$ ipython --no-banner

In [1]: import numpy as np

In [2]: from numpy import linalg as LA

In [3]: np.set_printoptions(precision=3, suppress=True, linewidth=200, sign=" ")

In [4]: A = np.load("m.npy")

In [5]: A
Out[5]: 
array([[-1.   , -0.5  ,  0.9  , -1.1  ,  0.1  , -1.2  , -0.1  , -1.1  ,  0.8  ],
       [-0.8  ,  0.   ,  0.7  ,  0.5  , -1.6  , -1.1  ,  0.1  ,  0.6  , -0.1  ],
       [ 0.9  , -0.1  ,  0.7  ,  0.   , -0.8  ,  0.9  , -2.   ,  0.8  , -0.2  ],
       [-0.998, -0.483,  0.914, -1.1  ,  0.086, -1.215, -0.109, -1.119,  0.806]])

In [6]: other = A / LA.norm(A, axis=1, keepdims=True)

In [7]: gram = other @ other.T

In [8]: gram
Out[8]: 
array([[ 1.   ,  0.214, -0.317,  1.   ],
       [ 0.214,  1.   ,  0.056,  0.218],
       [-0.317,  0.056,  1.   , -0.314],
       [ 1.   ,  0.218, -0.314,  1.   ]])

In [9]: np.argwhere(np.triu(np.abs(gram) > 0.95, 1))
Out[9]: array([[ 0,  3]])

In [10]: gram[1]
Out[10]: array([ 0.214,  1.   ,  0.056,  0.218])

In [11]: LA.norm(other, axis=1)
Out[11]: array([ 1.,  1.,  1.,  1.])

In [12]: LA.matrix_rank(A, rtol=0.1)
Out[12]: np.int64(3)

In [13]: LA.cond(A) > 100
Out[13]: np.True_

In [14]: np.argsort(-LA.norm(A, axis=0).round(6), kind="stable")[:3]
Out[14]: array([ 5,  6,  7])

In [15]: round(float(LA.norm(A, 2) / LA.norm(A)), 3)
Out[15]: 0.753

In [16]: LA.matrix_rank(A)
Out[16]: np.int64(4)

In [17]: A - A[0]
Out[17]: 
array([[ 0.   ,  0.   ,  0.   ,  0.   ,  0.   ,  0.   ,  0.   ,  0.   ,  0.   ],
       [ 0.2  ,  0.5  , -0.2  ,  1.6  , -1.7  ,  0.1  ,  0.2  ,  1.7  , -0.9  ],
       [ 1.9  ,  0.4  , -0.2  ,  1.1  , -0.9  ,  2.1  , -1.9  ,  1.9  , -1.   ],
       [ 0.002,  0.017,  0.014,  0.   , -0.014, -0.015, -0.009, -0.019,  0.006]])

In [18]: A.mean(axis=0)
Out[18]: array([-0.475, -0.271,  0.803, -0.425, -0.553, -0.654, -0.527, -0.205,  0.327])

In [19]: np.count_nonzero(A)
Out[19]: np.int64(34)

In [20]: A.shape
Out[20]: (4, 9)

In [21]: A.sum(axis=0)
Out[21]: array([-1.898, -1.083,  3.214, -1.7  , -2.214, -2.615, -2.109, -0.819,  1.306])

In [22]: round(float(LA.norm(A)), 3)
Out[22]: 5.121
